% python3 -q
>>> import numpy as np
>>> import numpy.linalg as la
>>> np.set_printoptions(precision=1, suppress=True, linewidth=160, floatmode="fixed")
>>> F = np.loadtxt("sample13.csv", delimiter=",")
>>> print(F)
[[-2.0  0.0  0.0  0.0]
 [ 0.0 -1.0  0.0  0.0]
 [ 0.0  0.0  0.0  0.0]
 [ 0.0  0.0  0.0  1.0]]
>>> # splits into 4 blocks
>>> evals, vecs = la.eigh(F)
>>> print(la.eigvalsh(F @ F))
[0.0 1.0 1.0 4.0]
>>> print(np.unique(evals.round(6) + 0, return_counts=True)[1])
[1 1 1 1]
>>> print(vecs @ np.diag(evals) @ vecs.T)
[[-2.0  0.0  0.0  0.0]
 [ 0.0 -1.0  0.0  0.0]
 [ 0.0  0.0  0.0  0.0]
 [ 0.0  0.0  0.0  1.0]]
>>> U, s, Vh = la.svd(F, full_matrices=False)
>>> print(np.round(np.sqrt((s ** 2).sum()), 1), np.round(la.norm(F), 1))
2.4 2.4
>>> print(U.T @ U)
[[1.0 0.0 0.0 0.0]
 [0.0 1.0 0.0 0.0]
 [0.0 0.0 1.0 0.0]
 [0.0 0.0 0.0 1.0]]
>>> print(U.T @ F @ Vh.T)
[[2.0 0.0 0.0 0.0]
 [0.0 1.0 0.0 0.0]
 [0.0 0.0 1.0 0.0]
 [0.0 0.0 0.0 0.0]]
>>> Y = np.array([[1, -4, -3], [1, -4, 1], [-1, 0, 4]])
>>> arr = np.triu(Y)
>>> print(arr)
[[ 1 -4 -3]
 [ 0 -4  1]
 [ 0  0  4]]
>>> w1 = np.array([[0, 1, 9], [1, 1, 1], [2, 6, 8]])
>>> beta = np.array([2, 0, 3])
>>> H = np.maximum(arr @ w1 + beta, 0)
>>> print(H)
[[ 0  0  0]
 [ 0  2  7]
 [10 24 35]]
>>> Z = np.array([[0, 3, 0], [2, 0, 0], [3, 3, 0]])
>>> print(H @ Z)
[[  0   0   0]
 [ 25  21   0]
 [153 135   0]]
>>> print(np.allclose(arr, arr.T))
False
>>> print((arr + arr.T) / 2)
[[ 1.0 -2.0 -1.5]
 [-2.0 -4.0  0.5]
 [-1.5  0.5  4.0]]
>>> print(round(la.det(arr), 1))
-16.0
>>> print(la.matrix_power(arr, 3))
[[  1 -52 -67]
 [  0 -64  16]
 [  0   0  64]]
>>> assert arr == arr.T
Traceback (most recent call last):
  File "<python-input-27>", line 1, in <module>
    assert arr == arr.T
           ^^^^^^^^^^^^
ValueError: The truth value of an array with more than one element is ambiguous. Use a.any() or a.all()
>>> la.determinant(arr)
Traceback (most recent call last):
  File "<python-input-28>", line 1, in <module>
    la.determinant(arr)
    ^^^^^^^^^^^^^^
AttributeError: module 'numpy.linalg' has no attribute 'determinant'
